In [1]: import numpy as np

In [2]: import numpy.linalg as la

In [3]: np.set_printoptions(suppress=True, linewidth=160)

In [4]: def tidy(a):
   ...:     return np.round(a, 2) + 0
   ...: 

In [5]: m1 = np.load("m.npy")

In [6]: print(m1)
[[ 6  1 -6]
 [ 1  2  2]
 [-6  2  4]]

In [7]: B = np.array([[-2, 0, -1], [-2, -2, 1], [-1, 1, -2]])

In [8]: print(B.T @ m1.T)
[[-8 -8  4]
 [-8 -2  0]
 [ 7 -3  0]]

In [9]: print(np.einsum("ik,kj->ij", m1, B))
[[-8 -8  7]
 [-8 -2 -3]
 [ 4  0  0]]

In [10]: print(la.matrix_rank(np.vstack([m1, B.T])))
3

In [11]: print(np.einsum("ik,kj->ji", m1, B))
[[-8 -8  4]
 [-8 -2  0]
 [ 7 -3  0]]

In [12]: B = np.array([[0, 1], [0, 1]])

In [13]: cent = np.kron(B, m1)

In [14]: print(la.matrix_rank(cent))
3

In [15]: print(cent)
[[ 0  0  0  6  1 -6]
 [ 0  0  0  1  2  2]
 [ 0  0  0 -6  2  4]
 [ 0  0  0  6  1 -6]
 [ 0  0  0  1  2  2]
 [ 0  0  0 -6  2  4]]

In [16]: B = m1 / np.sqrt((m1 ** 2).mean(axis=1, keepdims=True))

In [17]: print(tidy(B[2]))
[-1.39  0.46  0.93]

In [18]: print(tidy(m1 - m1.mean(axis=1, keepdims=True)))
[[ 5.67  0.67 -6.33]
 [-0.67  0.33  0.33]
 [-6.    2.    4.  ]]

In [19]: print(tidy(la.norm(B, axis=1)))
[1.73 1.73 1.73]

In [20]: ev, V = la.eig(m1)

In [21]: print(tidy(np.sort(la.eigvals(m1.T))))
[-2.21  3.09 11.11]

In [22]: print(tidy(np.prod(ev)))
-76.0

In [23]: print(tidy(ev))
[11.11 -2.21  3.09]

In [24]: print(tidy(m1 @ V[:, 0] - ev[0] * V[:, 0]))
[0. 0. 0.]

In [25]: J = np.loadtxt("run0.csv", delimiter=",")

In [26]: print(J)
[[3. 0. 0. 0. 0. 0.]
 [2. 2. 0. 0. 0. 0.]
 [0. 2. 0. 0. 0. 0.]
 [0. 0. 3. 0. 0. 0.]
 [0. 0. 2. 2. 0. 0.]
 [0. 0. 0. 2. 0. 0.]
 [0. 0. 0. 0. 3. 0.]
 [0. 0. 0. 0. 2. 2.]
 [0. 0. 0. 0. 0. 2.]]

In [27]: U, sig, vt = la.svd(J, full_matrices=False)

In [28]: print(tidy(sig))
[3.9 3.9 3.9 2.4 2.4 2.4]

In [29]: print(tidy(vt @ vt.T))
[[1. 0. 0. 0. 0. 0.]
 [0. 1. 0. 0. 0. 0.]
 [0. 0. 1. 0. 0. 0.]
 [0. 0. 0. 1. 0. 0.]
 [0. 0. 0. 0. 1. 0.]
 [0. 0. 0. 0. 0. 1.]]

In [30]: print(tidy(np.sqrt((sig ** 2).sum())), tidy(la.norm(J)))
7.94 7.94

In [31]: print(tidy(U.T @ U))
[[1. 0. 0. 0. 0. 0.]
 [0. 1. 0. 0. 0. 0.]
 [0. 0. 1. 0. 0. 0.]
 [0. 0. 0. 1. 0. 0.]
 [0. 0. 0. 0. 1. 0.]
 [0. 0. 0. 0. 0. 1.]]

In [32]: print(U.shape, sig.shape, vt.shape)
(9, 6) (6,) (6, 6)

In [33]: print(tidy(np.cumsum(sig ** 2) / np.sum(sig ** 2)))
[0.24 0.48 0.72 0.82 0.91 1.  ]

In [34]: B = J / la.norm(J, axis=1, keepdims=True)

In [35]: cov = B @ B.T

In [36]: print(np.argwhere(np.triu(np.abs(cov) > 0.95, 1)))
[]

In [37]: print(np.degrees(np.arccos(np.clip(cov[4, 7], -1, 1))))
90.0

In [38]: cov = J.T @ J

In [39]: print(np.allclose(cov, cov.T))
True

In [40]: print(cov)
[[13.  4.  0.  0.  0.  0.]
 [ 4.  8.  0.  0.  0.  0.]
 [ 0.  0. 13.  4.  0.  0.]
 [ 0.  0.  4.  8.  0.  0.]
 [ 0.  0.  0.  0. 13.  4.]
 [ 0.  0.  0.  0.  4.  8.]]

In [41]: print(np.diag(cov))
[13.  8. 13.  8. 13.  8.]

In [42]: B = J[0, 0] * J[1:] - np.outer(J[1:, 0], J[0])

In [43]: print(B)
[[0. 6. 0. 0. 0. 0.]
 [0. 6. 0. 0. 0. 0.]
 [0. 0. 9. 0. 0. 0.]
 [0. 0. 6. 6. 0. 0.]
 [0. 0. 0. 6. 0. 0.]
 [0. 0. 0. 0. 9. 0.]
 [0. 0. 0. 0. 6. 6.]
 [0. 0. 0. 0. 0. 6.]]

In [44]: print(la.matrix_rank(B), la.matrix_rank(J))
5 6

In [45]: W0 = np.array([[2, 2, 3, 1], [1, 2, 1, 0], [0, 2, 0, 1], [3, 3, 0, 0]])

In [46]: print(W0)
[[2 2 3 1]
 [1 2 1 0]
 [0 2 0 1]
 [3 3 0 0]]

In [47]: hat = np.triu(np.array([[0, 2, -5, -2], [1, 4, 2, 5], [-3, -2, -3, 1], [-2, 4, 5, -1]]), 1) + np.eye(4)

In [48]: B = hat @ W0 @ la.inv(hat)

In [49]: print(tidy(np.poly(B)))
[  1.  -4.  -3. -11.  15.]

In [50]: print(tidy(la.det(B)))
15.0

In [51]: print(B)
[[ -2.  -6.   7.  15.]
 [ 16. -11. 103. -14.]
 [  3.  -1.  17.  -5.]
 [  3.  -3.  21.   0.]]

In [52]: print(np.einsum("ii->", W0))
4

In [53]: print(tidy(la.eigvals(W0).sum().real))
4.0

In [54]: print(tidy(la.eigvals(W0)))
[ 4.93+0.j   -0.93+1.57j -0.93-1.57j  0.92+0.j  ]

In [55]: print(np.kron(np.eye(2, dtype=int), W0))
[[2 2 3 1 0 0 0 0]
 [1 2 1 0 0 0 0 0]
 [0 2 0 1 0 0 0 0]
 [3 3 0 0 0 0 0 0]
 [0 0 0 0 2 2 3 1]
 [0 0 0 0 1 2 1 0]
 [0 0 0 0 0 2 0 1]
 [0 0 0 0 3 3 0 0]]
